In [1]: import numpy as np

In [2]: import numpy.linalg as la

In [3]: np.set_printoptions(precision=1, suppress=True, linewidth=160, floatmode="fixed")

In [4]: F = np.load("arr.npy")

In [5]: F
Out[5]: 
array([[0, 0, 9],
       [0, 0, 0]])

In [6]: U, sig, Vh = la.svd(F)

In [7]: vecs = Vh[:(sig > 1e-8).sum()]

In [8]: rng = np.random.default_rng(66)

In [9]: vec = F[1] + 4 * F[0] + rng.integers(2) * np.eye(3)[1]

In [10]: vec
Out[10]: array([ 0.0,  1.0, 36.0])

In [11]: vecs.T @ vecs
Out[11]: 
array([[0.0, 0.0, 0.0],
       [0.0, 0.0, 0.0],
       [0.0, 0.0, 1.0]])

In [12]: round(la.norm(vec - vecs.T @ vecs @ vec), 1)
Out[12]: np.float64(1.0)

In [13]: U, sig, Vh = la.svd(F, full_matrices=False)

In [14]: np.abs(Vh[0])
Out[14]: array([0.0, 0.0, 1.0])

In [15]: np.cumsum(sig ** 2) / np.sum(sig ** 2)
Out[15]: array([1.0, 1.0])

In [16]: sig / sig[0]
Out[16]: array([1.0, 0.0])

In [17]: U, sig, Vh = la.svd(F)

In [18]: sig
Out[18]: array([9.0, 0.0])

In [19]: out = U[:, :1] @ np.diag(sig[:1]) @ Vh[:1]

In [20]: round(la.norm(F - out, 2), 1), sig[1]
Out[20]: (np.float64(0.0), np.float64(0.0))

In [21]: np.argsort(-la.norm(F, axis=0).round(6), kind="stable")[:3]
Out[21]: array([2, 0, 1])

In [22]: [round(float(x), 1) for x in la.svd(F, compute_uv=False)[:3]]
Out[22]: [9.0, 0.0]

In [23]: la.cond(F) > 100
Out[23]: np.True_

In [24]: rank = la.matrix_rank(F)

In [25]: rank
Out[25]: np.int64(1)

In [26]: null = la.svd(F)[2][rank:].T

In [27]: [int(la.matrix_rank(np.delete(F, i, axis=0))) for i in range(2)]
Out[27]: [0, 1]

In [28]: null.shape
Out[28]: (3, 2)

In [29]: [int(la.matrix_rank(F[:, :j + 1])) for j in range(3)]
Out[29]: [0, 0, 1]

In [30]: F @ null
Out[30]: 
array([[0.0, 0.0],
       [0.0, 0.0]])

In [31]: J = np.array([[0.0, 0.0, 0.0, -2.0],
    ...:     [0.0, 0.0, 0.0, 4.0],
    ...:     [0.0, 0.0, 0.0, 5.0],
    ...:     [-2.0, 4.0, 5.0, 0.0]])

In [32]: J
Out[32]: 
array([[ 0.0,  0.0,  0.0, -2.0],
       [ 0.0,  0.0,  0.0,  4.0],
       [ 0.0,  0.0,  0.0,  5.0],
       [-2.0,  4.0,  5.0,  0.0]])

In [33]: ev, vecs = la.eigh(J)

In [34]: vec = np.array([-1, -2, -2, -2])

In [35]: round(vec @ J @ vec / (vec @ vec), 1), round(float(ev[0]), 1), np.round(ev[-1], 1)
Out[35]: (np.float64(4.9), -6.7, np.float64(6.7))

In [36]: np.round(la.eigvalsh(J[1:, 1:]), 1) + 0
Out[36]: array([-6.4,  0.0,  6.4])

In [37]: np.abs(J).sum(axis=1).max(), round(float(np.abs(ev).max()), 1)
Out[37]: (np.float64(11.0), 6.7)
